% ipython --no-banner

In [1]: import numpy as np

In [2]: from numpy import linalg as LA

In [3]: np.set_printoptions(suppress=True, linewidth=200)

In [4]: rnd = lambda a: np.round(a, 3) + 0

In [5]: K = np.load("mat.npy")

In [6]: K
Out[6]: 
array([[-59,  -1,  -1],
       [  1,  19,   1],
       [ -3,  -3, -63]])

In [7]: rnd(LA.eigvals(K))
Out[7]: array([-58.353, -63.599,  18.951])

In [8]: print(np.kron(np.eye(2, dtype=int), K))
[[-59  -1  -1   0   0   0]
 [  1  19   1   0   0   0]
 [ -3  -3 -63   0   0   0]
 [  0   0   0 -59  -1  -1]
 [  0   0   0   1  19   1]
 [  0   0   0  -3  -3 -63]]

In [9]: np.einsum("ii->", K)
Out[9]: np.int64(-103)

In [10]: rnd(np.poly(K))
Out[10]: array([     1.,    103.,   1400., -70332.])

In [11]: rnd(LA.det(K[::-1]))
Out[11]: np.float64(-70332.0)

In [12]: X = np.loadtxt("sample0.csv", delimiter=",")

In [13]: print(X)
[[ 2.385 -1.332 -0.307]
 [-1.332 -0.108 -1.498]
 [-0.307 -1.498 -0.277]]

In [14]: evals, evecs = LA.eigh(X)

In [15]: print(rnd(evecs @ np.diag(evals) @ evecs.T))
[[ 2.385 -1.332 -0.307]
 [-1.332 -0.108 -1.498]
 [-0.307 -1.498 -0.277]]

In [16]: rnd(LA.eigvalsh(X @ X))
Out[16]: array([1.001, 4.002, 8.999])

In [17]: rnd(np.abs(evecs[:, -1]))
Out[17]: array([0.891, 0.438, 0.117])

In [18]: q, r_ = LA.qr(X)

In [19]: rnd(q.T @ q)
Out[19]: 
array([[1., 0., 0.],
       [0., 1., 0.],
       [0., 0., 1.]])

In [20]: rnd(q)
Out[20]: 
array([[-0.868, -0.293, -0.402],
       [ 0.485, -0.316, -0.816],
       [ 0.112, -0.902,  0.416]])

In [21]: rnd(q @ r_)
Out[21]: 
array([[ 2.385, -1.332, -0.307],
       [-1.332, -0.108, -1.498],
       [-0.307, -1.498, -0.277]])

In [22]: r0 = np.array([9, 8, 6])

In [23]: Y = X + np.outer(r0, np.eye(3)[1])

In [24]: Y
Out[24]: 
array([[ 2.385,  7.668, -0.307],
       [-1.332,  7.892, -1.498],
       [-0.307,  4.502, -0.277]])

In [25]: rnd(LA.det(X))
Out[25]: np.float64(-6.004)

In [26]: (X - X.T) / 2
Out[26]: 
array([[0., 0., 0.],
       [0., 0., 0.],
       [0., 0., 0.]])

In [27]: rnd(np.sort(np.abs(LA.eigvals(X))))
Out[27]: array([1.001, 2.   , 3.   ])

In [28]: np.allclose(X, X.T)
Out[28]: True

In [29]: rnd(np.trace(X))
Out[29]: np.float64(2.0)

In [30]: (X + X.T) / 2
Out[30]: 
array([[ 2.385, -1.332, -0.307],
       [-1.332, -0.108, -1.498],
       [-0.307, -1.498, -0.277]])

In [31]: rnd(X @ X)
Out[31]: 
array([[ 7.557, -2.573,  1.348],
       [-2.573,  4.03 ,  0.986],
       [ 1.348,  0.986,  2.415]])

In [32]: np.allclose(X @ X.T, X.T @ X)
Out[32]: True

In [33]: rnd(LA.matrix_power(X, 4))
Out[33]: 
array([[ 65.542, -28.484,  10.907],
       [-28.484,  23.832,   2.883],
       [ 10.907,   2.883,   8.621]])

In [34]: evals, evecs = LA.eig(X)

In [35]: rnd(X @ evecs[:, 0] - evals[0] * evecs[:, 0])
Out[35]: array([0., 0., 0.])

In [36]: rnd(evals)
Out[36]: array([-2.   ,  3.   ,  1.001])

In [37]: rnd(np.sort(LA.eigvals(X @ X)))
Out[37]: array([1.001, 4.002, 8.999])

In [38]: rnd(np.sort(LA.eigvals(LA.inv(X))))
Out[38]: array([-0.5  ,  0.333,  0.999])

In [39]: m1 = np.array([[-1, -2, -2],
    ...:     [0, 0, 0],
    ...:     [0, 0, 0],
    ...:     [0, 0, 0],
    ...:     [2, -1, -2],
    ...:     [2, -1, -2],
    ...:     [0, 0, 0],
    ...:     [0, 0, 0],
    ...:     [0, 0, 0],
    ...:     [0, 0, 0],
    ...:     [-1, -2, -7],
    ...:     [2, -1, -2],
    ...:     [-2, 1, -3],
    ...:     [0, 0, 0],
    ...:     [0, 0, 0],
    ...:     [2, -1, -2]])

In [40]: m1
Out[40]: 
array([[-1, -2, -2],
       [ 0,  0,  0],
       [ 0,  0,  0],
       [ 0,  0,  0],
       [ 2, -1, -2],
       [ 2, -1, -2],
       [ 0,  0,  0],
       [ 0,  0,  0],
       [ 0,  0,  0],
       [ 0,  0,  0],
       [-1, -2, -7],
       [ 2, -1, -2],
       [-2,  1, -3],
       [ 0,  0,  0],
       [ 0,  0,  0],
       [ 2, -1, -2]])

In [41]: # rows 1 and 2 are equal

In [42]: theta = np.radians(135)

In [43]: r_ = np.eye(3)

In [44]: r_[2, 2] = r_[1, 1] = np.cos(theta)

In [45]: r_[2, 1], r_[1, 2] = -np.sin(theta), np.sin(theta)

In [46]: rnd(r_)
Out[46]: 
array([[ 1.   ,  0.   ,  0.   ],
       [ 0.   , -0.707,  0.707],
       [ 0.   , -0.707, -0.707]])

In [47]: Y = m1 @ r_.T

In [48]: print(rnd(Y))
[[-1.     0.     2.828]
 [ 0.     0.     0.   ]
 [ 0.     0.     0.   ]
 [ 0.     0.     0.   ]
 [ 2.    -0.707  2.121]
 [ 2.    -0.707  2.121]
 [ 0.     0.     0.   ]
 [ 0.     0.     0.   ]
 [ 0.     0.     0.   ]
 [ 0.     0.     0.   ]
 [-1.    -3.536  6.364]
 [ 2.    -0.707  2.121]
 [-2.    -2.828  1.414]
 [ 0.     0.     0.   ]
 [ 0.     0.     0.   ]
 [ 2.    -0.707  2.121]]

In [49]: print(rnd(np.abs(Y - m1).max(axis=0)))
[ 0.     3.828 13.364]

In [50]: x = np.array([-2, -3, -1])

In [51]: rhs = m1 @ x

In [52]: rhs
Out[52]: array([10,  0,  0,  0,  1,  1,  0,  0,  0,  0, 15,  1,  4,  0,  0,  1])

In [53]: rnd(LA.pinv(m1) @ m1)
Out[53]: 
array([[1., 0., 0.],
       [0., 1., 0.],
       [0., 0., 1.]])

In [54]: rng = np.random.default_rng(974)

In [55]: rhs = rhs + 0.05 * rng.normal(size=16)

In [56]: rnd(rhs)
Out[56]: array([ 9.995,  0.002,  0.049, -0.056,  1.007,  0.945, -0.061, -0.031, -0.027, -0.023, 14.987,  1.052,  3.981,  0.069,  0.062,  0.902])

In [57]: beta, *_ = LA.lstsq(m1, rhs)

In [58]: [round(float(LA.norm(LA.solve(m1.T @ m1 + lam * np.eye(3), m1.T @ rhs))), 2) for lam in (0, 1, 10, 100)]
Out[58]: [3.75, 3.24, 2.02, 0.86]

In [59]: rnd(m1.T @ (rhs - m1 @ beta))
Out[59]: array([0., 0., 0.])

In [60]: cen = m1 - m1.mean(axis=0)

In [61]: evecs = LA.svd(cen)[2][:2]

In [62]: Y = cen - cen @ evecs.T @ evecs

In [63]: rnd(LA.norm(Y) / LA.norm(cen))
Out[63]: np.float64(0.219)

In [64]: rnd(np.cov(cen @ evecs.T, rowvar=False))
Out[64]: 
array([[3.832, 0.   ],
       [0.   , 1.495]])
